In [1]: import numpy as np

In [2]: np.set_printoptions(suppress=True, linewidth=200)

In [3]: rnd = lambda a: np.round(a, 2) + 0

In [4]: K = np.load("x.npy")

In [5]: print(K)
[[ 3.76 -1.03  3.14]
 [ 0.13 -4.68 -1.76]
 [-3.44  3.12  1.85]
 [-2.5   4.33 -0.11]
 [-4.71 -0.05 -1.68]
 [-4.59  0.03 -1.99]
 [ 4.19 -2.42  1.25]
 [-3.89  1.54  2.73]
 [-2.95  3.05 -2.64]
 [-4.13 -1.56  2.34]
 [-3.45 -1.21  3.4 ]
 [ 4.84 -0.65 -1.08]
 [ 1.68  4.71 -0.06]
 [ 4.83  1.31 -0.03]]

In [6]: P = K @ np.linalg.solve(K.T @ K, K.T)

In [7]: print(rnd(np.diag(P)))
[0.25 0.3  0.2  0.2  0.17 0.19 0.15 0.22 0.23 0.22 0.28 0.14 0.28 0.16]

In [8]: print(np.linalg.matrix_rank(np.eye(14) - P))
11

In [9]: print(rnd(np.linalg.eigvalsh(P)))
[0. 0. 0. 0. 0. 0. 0. 0. 0. 0. 0. 1. 1. 1.]

In [10]: print(rnd(P @ K[:, 0]))
[ 3.76  0.13 -3.44 -2.5  -4.71 -4.59  4.19 -3.89 -2.95 -4.13 -3.45  4.84  1.68  4.83]

In [11]: feats = np.load("m.npy")

In [12]: print(feats)
[[-6.23 -2.28  1.79 -3.63 -0.53 -5.76 -2.48]
 [-7.63 -3.19  2.59  3.23  2.68 -2.61  0.67]
 [ 2.07 -3.86 -4.72  0.93  1.74 -5.06 -5.38]
 [ 1.53 -4.16 -5.37 -3.41 -0.6  -6.19 -1.04]
 [ 4.67  0.64 -1.67 -3.55  1.76 -5.87 -4.99]
 [ 3.94  0.05 -6.46 -3.67  2.16  1.54  4.72]
 [-8.4   0.1   4.4   2.31 -1.61  0.78  1.23]
 [ 4.55 -0.96  0.77 -1.32  1.14 -8.55  1.29]
 [-2.42 -3.43 -2.63  3.44 -2.4   1.25  7.5 ]
 [-3.7  -2.69  3.44  5.52 -0.43 -6.04  0.1 ]
 [ 2.46  3.28 -6.55  2.51  4.17 -2.79 -2.97]
 [-0.15 -3.66  2.17 -1.4  -4.1  -6.    5.21]
 [-0.41 -2.96 -0.19 -4.54  0.02 -5.86  6.01]
 [ 5.16  4.43  0.51  1.57  4.18  5.27  2.42]
 [ 0.38 -1.85 -3.85  0.99  8.29  2.87  1.91]
 [-8.54 -0.9  -2.66  1.49 -0.1  -4.13 -0.11]]

In [13]: r0, v = feats[6], feats[13]

In [14]: print(rnd(r0 @ v))
-36.67

In [15]: print(rnd(r0 @ r0))
99.98

In [16]: pr = (r0 @ v) / (r0 @ r0) * r0

In [17]: print(rnd(np.linalg.norm(r0 + v) ** 2 + np.linalg.norm(r0 - v) ** 2))
400.11

In [18]: print(rnd(pr))
[ 3.08 -0.04 -1.61 -0.85  0.59 -0.29 -0.45]

In [19]: print(rnd((v - pr) @ r0))
0.0

In [20]: O, evecs = np.linalg.qr(feats[:, :5])[0], np.linalg.qr(feats[:, 5:])[0]

In [21]: sig = np.linalg.svd(O.T @ evecs, compute_uv=False)

In [22]: print(rnd(sig))
[0.73 0.16]

In [23]: print(rnd(np.linalg.norm(O @ O.T - evecs @ evecs.T, 2)))
1.0

In [24]: print((sig > 0.9).sum())
0
